% ipython --no-banner

In [1]: import numpy as np

In [2]: from numpy import linalg as LA

In [3]: np.set_printoptions(suppress=True, linewidth=140)

In [4]: A = np.load("layer18.npy")

In [5]: A
Out[5]: 
array([[ 0, -5,  1, -3, -4],
       [ 5,  0,  1, -2, -5],
       [-1, -1,  0,  3,  3],
       [ 3,  2, -3,  0, -2],
       [ 4,  5, -3,  2,  0]])

In [6]: rk = LA.matrix_rank(A)

In [7]: rk
Out[7]: np.int64(4)

In [8]: ns = LA.svd(A)[2][rk:].T

In [9]: [int(LA.matrix_rank(np.delete(A, i, axis=0))) for i in range(5)]
Out[9]: [4, 4, 4, 4, 4]

In [10]: [int(LA.matrix_rank(A[:i])) for i in range(1, len(A) + 1)]
Out[10]: [1, 2, 3, 4, 4]

In [11]: ns.shape
Out[11]: (5, 1)

In [12]: arr = np.loadtxt("dump.csv", delimiter=",")

In [13]: arr
Out[13]: 
array([[-13.85,  -9.07,   2.98,  -7.26],
       [  9.89,  11.43,   1.32,   9.79],
       [ -5.15,   7.48, -13.9 ,   6.42],
       [ 11.33,  -9.28,  -2.33,  11.3 ],
       [ -4.56,   8.86,   0.65, -10.88],
       [ -0.07,  -4.9 , -12.32,   0.58],
       [  0.15,   2.65,  -1.32,  -5.88],
       [  3.05, -17.66,   2.75,  -9.54],
       [ -2.39,   0.4 ,   5.31,   7.95],
       [ 13.27, -21.71, -13.35,  17.57],
       [ -3.93,  -8.6 , -14.4 ,   1.88],
       [ -0.22,  12.47, -19.11,  -2.37],
       [ -2.53,   7.84,   7.38,   8.56],
       [ -2.16,   3.19,   6.73,  -2.51],
       [  3.5 ,  -7.57,  10.63,  -1.14],
       [  7.67,  -8.07,   9.9 ,   0.67],
       [  2.35,  -6.99, -12.13,   3.87],
       [ 11.44, -16.35,   8.31, -12.08],
       [ -4.33,   2.01,   3.47,  -6.68],
       [ 22.53,   9.36, -13.54,   1.6 ]])

In [14]: cov = np.cov(arr, rowvar=False)

In [15]: np.round(np.polyfit(arr[:, 3], arr[:, 0], 1), 2)
Out[15]: array([0.34, 2.1 ])

In [16]: np.round(LA.eigvalsh(cov)[::-1], 2)
Out[16]: array([118.43, 109.55,  62.17,  41.23])

In [17]: cen = arr - arr.mean(axis=0)

In [18]: evecs = LA.svd(cen)[2][:2]

In [19]: A2 = cen - cen @ evecs.T @ evecs

In [20]: LA.norm(A2, axis=1).round(6).argmax()
Out[20]: np.int64(19)

In [21]: E = np.load("mat.npy")

In [22]: E
Out[22]: 
array([[0, 1, 1, 0],
       [1, 0, 1, 1],
       [1, 1, 0, 1],
       [0, 1, 1, 0]])

In [23]: w, evecs = LA.eigh(E)

In [24]: x = np.array([-3, -2, 3, 0])

In [25]: np.abs(E).sum(axis=1).max(), round(np.abs(w).max(), 2)
Out[25]: (np.int64(3), np.float64(2.56))

In [26]: np.round(evecs * np.maximum(w, 0) @ evecs.T, 2)
Out[26]: 
array([[0.49, 0.62, 0.62, 0.49],
       [0.62, 0.8 , 0.8 , 0.62],
       [0.62, 0.8 , 0.8 , 0.62],
       [0.49, 0.62, 0.62, 0.49]])

In [27]: x @ E @ x
Out[27]: np.int64(-18)

In [28]: (E - E.T) / 2
Out[28]: 
array([[0., 0., 0., 0.],
       [0., 0., 0., 0.],
       [0., 0., 0., 0.],
       [0., 0., 0., 0.]])

In [29]: np.round(np.sort(np.abs(LA.eigvals(E))), 2) + 0
Out[29]: array([0.  , 1.  , 1.56, 2.56])

In [30]: assert E == E.T
---------------------------------------------------------------------------
ValueError                                Traceback (most recent call last)
Cell In[30], line 1
----> 1 assert E == E.T

ValueError: The truth value of an array with more than one element is ambiguous. Use a.any() or a.all()

In [31]: (E + E.T) / 2
Out[31]: 
array([[0., 1., 1., 0.],
       [1., 0., 1., 1.],
       [1., 1., 0., 1.],
       [0., 1., 1., 0.]])
